% ipython --no-banner

In [1]: import numpy as np

In [2]: np.set_printoptions(precision=4, suppress=True, linewidth=200, sign=" ")

In [3]: rnd = lambda a: np.round(a, 4) + 0

In [4]: K = np.loadtxt("a.csv", delimiter=",")

In [5]: rnd(K)
Out[5]: 
array([[ 2.6898, -0.0385, -0.0511, -0.3014,  0.0747, -0.0492, -0.1987, -0.5622,  0.0218,  0.0772],
       [-0.0385,  2.6352,  0.4829,  0.3229,  0.1458, -0.823 , -0.2678,  0.1399,  0.2019,  0.1344],
       [-0.0511,  0.4829,  2.7665,  0.192 , -0.6306, -0.3161, -0.8633,  0.6169, -1.0759, -0.0751],
       [-0.3014,  0.3229,  0.192 ,  2.8369, -0.1443,  0.0854, -0.1562, -0.0482, -0.1386, -0.0095],
       [ 0.0747,  0.1458, -0.6306, -0.1443,  3.1651, -0.3364, -0.6814, -0.0482, -1.3512,  0.1723],
       [-0.0492, -0.823 , -0.3161,  0.0854, -0.3364,  2.3024, -0.1254, -0.8154,  0.28  ,  0.1839],
       [-0.1987, -0.2678, -0.8633, -0.1562, -0.6814, -0.1254,  2.0749, -0.6074,  0.0645, -0.1777],
       [-0.5622,  0.1399,  0.6169, -0.0482, -0.0482, -0.8154, -0.6074,  2.8419, -0.436 ,  0.2403],
       [ 0.0218,  0.2019, -1.0759, -0.1386, -1.3512,  0.28  ,  0.0645, -0.436 ,  1.8091,  0.0421],
       [ 0.0772,  0.1344, -0.0751, -0.0095,  0.1723,  0.1839, -0.1777,  0.2403,  0.0421,  2.8782]])

In [6]: ev, V = np.linalg.eigh(K)

In [7]: x = np.array([1, 2, 2, 2, 1, 2, 1, 1, 1, 0])

In [8]: (np.sign(V[:, -1].round(6)) == np.sign(V[0, -1].round(6))).astype(int)
Out[8]: array([ 1,  0,  0,  0,  0,  1,  1,  0,  1,  0])

In [9]: rnd(np.linalg.eigvalsh(K[1:, 1:]))
Out[9]: array([ 0.006 ,  1.0699,  2.    ,  2.3103,  3.    ,  3.    ,  3.    ,  3.9453,  4.9788])

In [10]: rnd(V * np.maximum(ev, 0) @ V.T)
Out[10]: 
array([[ 2.6898, -0.0385, -0.0511, -0.3014,  0.0747, -0.0492, -0.1987, -0.5622,  0.0218,  0.0772],
       [-0.0385,  2.6352,  0.4829,  0.3229,  0.1458, -0.823 , -0.2678,  0.1399,  0.2019,  0.1344],
       [-0.0511,  0.4829,  2.7665,  0.192 , -0.6306, -0.3161, -0.8633,  0.6169, -1.0759, -0.0751],
       [-0.3014,  0.3229,  0.192 ,  2.8369, -0.1443,  0.0854, -0.1562, -0.0482, -0.1386, -0.0095],
       [ 0.0747,  0.1458, -0.6306, -0.1443,  3.1651, -0.3364, -0.6814, -0.0482, -1.3512,  0.1723],
       [-0.0492, -0.823 , -0.3161,  0.0854, -0.3364,  2.3024, -0.1254, -0.8154,  0.28  ,  0.1839],
       [-0.1987, -0.2678, -0.8633, -0.1562, -0.6814, -0.1254,  2.0749, -0.6074,  0.0645, -0.1777],
       [-0.5622,  0.1399,  0.6169, -0.0482, -0.0482, -0.8154, -0.6074,  2.8419, -0.436 ,  0.2403],
       [ 0.0218,  0.2019, -1.0759, -0.1386, -1.3512,  0.28  ,  0.0645, -0.436 ,  1.8091,  0.0421],
       [ 0.0772,  0.1344, -0.0751, -0.0095,  0.1723,  0.1839, -0.1777,  0.2403,  0.0421,  2.8782]])

In [11]: rnd(np.abs(K).sum(axis=1).max()), rnd(np.abs(ev).max())
Out[11]: (np.float64(7.0706), np.float64(5.0))

In [12]: rnd(x @ K @ x / (x @ x)), rnd(ev[0]), rnd(ev[-1])
Out[12]: (np.float64(1.5343), np.float64(0.0), np.float64(5.0))

In [13]: rnd(V * np.abs(ev) @ V.T)
Out[13]: 
array([[ 2.6898, -0.0385, -0.0511, -0.3014,  0.0747, -0.0492, -0.1987, -0.5622,  0.0218,  0.0772],
       [-0.0385,  2.6352,  0.4829,  0.3229,  0.1458, -0.823 , -0.2678,  0.1399,  0.2019,  0.1344],
       [-0.0511,  0.4829,  2.7665,  0.192 , -0.6306, -0.3161, -0.8633,  0.6169, -1.0759, -0.0751],
       [-0.3014,  0.3229,  0.192 ,  2.8369, -0.1443,  0.0854, -0.1562, -0.0482, -0.1386, -0.0095],
       [ 0.0747,  0.1458, -0.6306, -0.1443,  3.1651, -0.3364, -0.6814, -0.0482, -1.3512,  0.1723],
       [-0.0492, -0.823 , -0.3161,  0.0854, -0.3364,  2.3024, -0.1254, -0.8154,  0.28  ,  0.1839],
       [-0.1987, -0.2678, -0.8633, -0.1562, -0.6814, -0.1254,  2.0749, -0.6074,  0.0645, -0.1777],
       [-0.5622,  0.1399,  0.6169, -0.0482, -0.0482, -0.8154, -0.6074,  2.8419, -0.436 ,  0.2403],
       [ 0.0218,  0.2019, -1.0759, -0.1386, -1.3512,  0.28  ,  0.0645, -0.436 ,  1.8091,  0.0421],
       [ 0.0772,  0.1344, -0.0751, -0.0095,  0.1723,  0.1839, -0.1777,  0.2403,  0.0421,  2.8782]])

In [14]: left, sv, Vh = np.linalg.svd(K)

In [15]: V = Vh[:(sv > 1e-8).sum()]

In [16]: rng = np.random.default_rng(107)

In [17]: x = K[2] + -1 * K[0] + rng.integers(2) * np.eye(10)[3]

In [18]: rnd(x)
Out[18]: array([-2.7409,  0.5214,  2.8176,  0.4934, -0.7054, -0.2669, -0.6647,  1.1791, -1.0976, -0.1523])

In [19]: np.allclose(V.T @ V @ x, x)
Out[19]: True

In [20]: rnd(np.linalg.norm(x - V.T @ V @ x))
Out[20]: np.float64(0.0)

In [21]: np.linalg.matrix_rank(np.vstack([K, x]))
Out[21]: np.int64(9)

In [22]: T = np.stack([K, -2 * K, K[::-1]])

In [23]: rnd(np.linalg.det(T))
Out[23]: array([ 0.,  0.,  0.])

In [24]: T.shape
Out[24]: (3, 10, 10)

In [25]: np.linalg.cond(K) > 100
Out[25]: np.True_

In [26]: W = np.array([[0, -2, 0],
    ...:     [-2, 0, 0],
    ...:     [0, -1, 1],
    ...:     [1, 2, 1],
    ...:     [-2, -1, 2],
    ...:     [-1, -1, 1],
    ...:     [-2, 0, -1],
    ...:     [-1, 0, 0],
    ...:     [0, 0, 0],
    ...:     [0, 0, 2]])

In [27]: beta = np.array([1, 0, 1])

In [28]: act = np.maximum(K @ W + beta, 0)

In [29]: (act > 0).mean(axis=0)
Out[29]: array([ 0.6,  0.5,  0.8])

In [30]: basis = np.array([[2, 3], [2, -1], [-2, 3]])

In [31]: W @ basis
Out[31]: 
array([[ -4,   2],
       [ -4,  -6],
       [ -4,   4],
       [  4,   4],
       [-10,   1],
       [ -6,   1],
       [ -2,  -9],
       [ -2,  -3],
       [  0,   0],
       [ -4,   6]])
